$ ipython --no-banner

In [1]: import numpy as np

In [2]: import numpy.linalg as la

In [3]: np.set_printoptions(precision=4, suppress=True, linewidth=200, legacy="1.25")

In [4]: rnd = lambda a: np.round(a, 4) + 0

In [5]: K = np.load("mat.npy")

In [6]: K
Out[6]: 
array([[-3.9, -1.8, -0.1, -1.5],
       [ 3.3,  0.1, -1.6,  0.2],
       [ 0.3, -0.1, -1.2,  1.7],
       [ 1.2,  1.6, -0.2, -0.9],
       [-3. , -0.6,  1.3,  0.3],
       [-4.2,  0.8,  0.5,  0.3],
       [ 2.7, -0.2, -0.1, -0.3],
       [-4.8,  1.1, -3.1, -0.4]])

In [7]: rnd(K.sum(axis=1))
Out[7]: array([-7.3,  2. ,  0.7,  1.7, -2. , -2.6,  2.1, -7.2])

In [8]: np.abs(K).max()
Out[8]: 4.8

In [9]: np.zeros(8, 4)
---------------------------------------------------------------------------
TypeError                                 Traceback (most recent call last)
Cell In[9], line 1
----> 1 np.zeros(8, 4)

TypeError: Cannot interpret '4' as a data type

In [10]: rnd(np.diff(K, axis=0))
Out[10]: 
array([[ 7.2,  1.9, -1.5,  1.7],
       [-3. , -0.2,  0.4,  1.5],
       [ 0.9,  1.7,  1. , -2.6],
       [-4.2, -2.2,  1.5,  1.2],
       [-1.2,  1.4, -0.8,  0. ],
       [ 6.9, -1. , -0.6, -0.6],
       [-7.5,  1.3, -3. , -0.1]])

In [11]: rnd(la.svd(K, compute_uv=False))
Out[11]: array([9.224 , 4.1562, 2.5753, 2.39  ])

In [12]: K[:, 4]
---------------------------------------------------------------------------
IndexError                                Traceback (most recent call last)
Cell In[12], line 1
----> 1 K[:, 4]

IndexError: index 4 is out of bounds for axis 1 with size 4

In [13]: rnd(la.norm(K))
Out[13]: 10.7098

In [14]: np.unravel_index(np.abs(K).argmax(), K.shape)
Out[14]: (7, 0)

In [15]: K[8]
---------------------------------------------------------------------------
IndexError                                Traceback (most recent call last)
Cell In[15], line 1
----> 1 K[8]

IndexError: index 8 is out of bounds for axis 0 with size 8

In [16]: M2 = np.c_[K[:, :2] @ np.array([[3, 2], [0, -2]]), np.array([-3, -3, 3, 1, 4, -3, 3, 2])]

In [17]: rnd(M2)
Out[17]: 
array([[-11.7,  -4.2,  -3. ],
       [  9.9,   6.4,  -3. ],
       [  0.9,   0.8,   3. ],
       [  3.6,  -0.8,   1. ],
       [ -9. ,  -4.8,   4. ],
       [-12.6, -10. ,  -3. ],
       [  8.1,   5.8,   3. ],
       [-14.4, -11.8,   2. ]])

In [18]: la.matrix_rank(np.c_[K, M2])
Out[18]: 5

In [19]: rnd(la.norm(M2 - K @ la.lstsq(K, M2)[0], axis=0))
Out[19]: array([0.    , 0.    , 7.6305])

In [20]: rnd(la.norm(la.qr(K)[0].T @ M2, axis=0) ** 2 / ((M2 ** 2).sum(axis=0) + 1e-12))
Out[20]: array([1.    , 1.    , 0.1178])

In [21]: T = np.stack([M2, -2 * M2, M2[::-1]])

In [22]: rnd(la.norm(T, axis=(1, 2)))
Out[22]: array([34.3977, 68.7953, 34.3977])

In [23]: rnd(T.sum(axis=0))
Out[23]: 
array([[ -2.7,  -7.6,   5. ],
       [ -1.8,  -0.6,   6. ],
       [-13.5, -10.8,  -6. ],
       [-12.6,  -4. ,   3. ],
       [ 12.6,   4. ,  -3. ],
       [ 13.5,  10.8,   6. ],
       [  1.8,   0.6,  -6. ],
       [  2.7,   7.6,  -5. ]])

In [24]: la.matrix_rank(T)
Out[24]: array([3, 3, 3])

In [25]: (T @ M2.T).shape
Out[25]: (3, 8, 8)

In [26]: th = np.radians(36)

In [27]: Rm = np.eye(4)

In [28]: Rm[1, 1] = Rm[0, 0] = np.cos(th)

In [29]: Rm[1, 0], Rm[0, 1] = -np.sin(th), np.sin(th)

In [30]: rnd(Rm)
Out[30]: 
array([[ 0.809 ,  0.5878,  0.    ,  0.    ],
       [-0.5878,  0.809 ,  0.    ,  0.    ],
       [ 0.    ,  0.    ,  1.    ,  0.    ],
       [ 0.    ,  0.    ,  0.    ,  1.    ]])

In [31]: M2 = K @ Rm.T

In [32]: np.allclose(la.norm(K, axis=1), la.norm(M2, axis=1))
Out[32]: True

In [33]: rnd(la.det(Rm)), rnd(np.trace(Rm))
Out[33]: (1.0, 3.618)

In [34]: rnd(la.svd(K, compute_uv=False)), rnd(la.svd(M2, compute_uv=False))
Out[34]: 
(array([9.224 , 4.1562, 2.5753, 2.39  ]),
 array([9.224 , 4.1562, 2.5753, 2.39  ]))

In [35]: P = K @ la.solve(K.T @ K, K.T)

In [36]: rnd(np.diag(P))
Out[36]: array([0.8059, 0.3452, 0.5888, 0.5466, 0.284 , 0.4343, 0.1338, 0.8615])

In [37]: np.allclose(P @ P, P)
Out[37]: True

In [38]: la.matrix_rank(np.eye(8) - P)
Out[38]: 4

In [39]: M = np.load("x.npy")

In [40]: rnd(M)
Out[40]: 
array([[0.1538, 0.0769, 0.1538, 0.2308, 0.3846],
       [0.3636, 0.4545, 0.1818, 0.    , 0.    ],
       [0.0833, 0.25  , 0.1667, 0.0833, 0.4167],
       [0.0833, 0.25  , 0.0833, 0.1667, 0.4167],
       [0.1765, 0.0588, 0.1765, 0.2353, 0.3529]])

In [41]: vec = np.array([2, 9, 3, 1, 8])

In [42]: target = M @ vec

In [43]: rnd(target)
Out[43]: array([4.7692, 5.3636, 6.3333, 6.1667, 4.4706])

In [44]: rnd(la.solve(M, M[:, 3]))
Out[44]: array([0., 0., 0., 1., 0.])

In [45]: rnd(la.solve(M, target + M[:, 1]))
Out[45]: array([ 2., 10.,  3.,  1.,  8.])

In [46]: P = np.triu(np.array([[-1, 1, 3, 0, -3],
    ...:     [-5, -3, -1, 3, -5],
    ...:     [-5, 4, 3, -2, -3],
    ...:     [5, -2, -5, 1, -4],
    ...:     [-1, -3, 5, 0, 3]]), 1) + np.eye(5)

In [47]: M2 = P @ M @ la.inv(P)

In [48]: rnd(la.det(M2))
Out[48]: 0.0

In [49]: la.matrix_rank(M2)
Out[49]: 5

In [50]: rnd(np.trace(M2)), rnd(np.trace(M))
Out[50]: (1.2947, 1.2947)

In [51]: M2 = np.array([[-2, 1], [2, 3], [0, 2], [2, -3], [-2, 3]])

In [52]: rnd(M @ M2)
Out[52]: 
array([[-0.4615,  1.1538],
       [ 0.1818,  2.0909],
       [-0.3333,  2.1667],
       [-0.1667,  1.75  ],
       [-0.4706,  1.0588]])

In [53]: la.matrix_rank(M @ M2)
Out[53]: 2

In [54]: rnd(np.einsum("ik,kj->ji", M, M2))
Out[54]: 
array([[-0.4615,  0.1818, -0.3333, -0.1667, -0.4706],
       [ 1.1538,  2.0909,  2.1667,  1.75  ,  1.0588]])

In [55]: rnd(np.einsum("ij->j", M))
Out[55]: array([0.8606, 1.0903, 0.7621, 0.7161, 1.5709])

In [56]: rnd(np.abs(la.svd(M)[2][-1]))
Out[56]: array([0.5628, 0.2508, 0.4977, 0.5079, 0.3387])

In [57]: round(np.log10(la.cond(M)))
Out[57]: 2

In [58]: np.argsort(-la.norm(M, axis=0).round(6), kind="stable")[:3]
Out[58]: array([4, 1, 0])

In [59]: la.matrix_rank(M, rtol=0.1)
Out[59]: 3

In [60]: [round(float(x), 4) for x in la.svd(M, compute_uv=False)[:3]]
Out[60]: [1.0519, 0.5149, 0.2226]

In [61]: la.cond(M) > 100
Out[61]: True

In [62]: rng = np.random.default_rng(441355)

In [63]: J = np.triu(rng.random((11, 11)) < 0.2, 1).astype(int)

In [64]: J = J + J.T

In [65]: J
Out[65]: 
array([[0, 0, 0, 0, 0, 0, 0, 0, 0, 0, 0],
       [0, 0, 0, 1, 0, 0, 0, 0, 0, 0, 0],
       [0, 0, 0, 0, 0, 0, 1, 1, 1, 0, 0],
       [0, 1, 0, 0, 0, 0, 0, 0, 0, 0, 0],
       [0, 0, 0, 0, 0, 0, 0, 0, 0, 0, 0],
       [0, 0, 0, 0, 0, 0, 0, 0, 0, 0, 0],
       [0, 0, 1, 0, 0, 0, 0, 0, 0, 0, 0],
       [0, 0, 1, 0, 0, 0, 0, 0, 0, 0, 0],
       [0, 0, 1, 0, 0, 0, 0, 0, 0, 0, 1],
       [0, 0, 0, 0, 0, 0, 0, 0, 0, 0, 0],
       [0, 0, 0, 0, 0, 0, 0, 0, 1, 0, 0]])

In [66]: rnd(la.norm(J, axis=0))
Out[66]: array([0.    , 1.    , 1.7321, 1.    , 0.    , 0.    , 1.    , 1.    , 1.4142, 0.    , 1.    ])

In [67]: rnd(la.norm(J, 2))
Out[67]: 1.8478

In [68]: rnd(la.norm(J, axis=1))
Out[68]: array([0.    , 1.    , 1.7321, 1.    , 0.    , 0.    , 1.    , 1.    , 1.4142, 0.    , 1.    ])

In [69]: rnd(la.norm(J, "nuc"))
Out[69]: 7.2263

In [70]: rnd(la.norm(J[0], 1)), rnd(la.norm(J[0], np.inf))
Out[70]: (0.0, 0.0)

In [71]: rnd(la.norm(J) ** 2 / la.norm(J, 2) ** 2)
Out[71]: 2.9289

In [72]: rnd(J @ la.pinv(J) @ J)
Out[72]: 
array([[0., 0., 0., 0., 0., 0., 0., 0., 0., 0., 0.],
       [0., 0., 0., 1., 0., 0., 0., 0., 0., 0., 0.],
       [0., 0., 0., 0., 0., 0., 1., 1., 1., 0., 0.],
       [0., 1., 0., 0., 0., 0., 0., 0., 0., 0., 0.],
       [0., 0., 0., 0., 0., 0., 0., 0., 0., 0., 0.],
       [0., 0., 0., 0., 0., 0., 0., 0., 0., 0., 0.],
       [0., 0., 1., 0., 0., 0., 0., 0., 0., 0., 0.],
       [0., 0., 1., 0., 0., 0., 0., 0., 0., 0., 0.],
       [0., 0., 1., 0., 0., 0., 0., 0., 0., 0., 1.],
       [0., 0., 0., 0., 0., 0., 0., 0., 0., 0., 0.],
       [0., 0., 0., 0., 0., 0., 0., 0., 1., 0., 0.]])

In [73]: np.abs(np.diag(la.qr(J)[1])) > 1e-9
Out[73]: array([False,  True,  True,  True, False, False,  True, False,  True, False,  True])

In [74]: np.unique(J.round(6), axis=0).shape
Out[74]: (7, 11)

In [75]: try:
    ...:     la.inv(J)
    ...: except la.LinAlgError as e:
    ...:     print(repr(e))
    ...: 
LinAlgError('Singular matrix')

In [76]: [round(float(x), 4) for x in la.svd(J, compute_uv=False)[:3]]
Out[76]: [1.8478, 1.8478, 1.0]

In [77]: rnd(la.norm(J, 2) / la.norm(J))
Out[77]: 0.5843
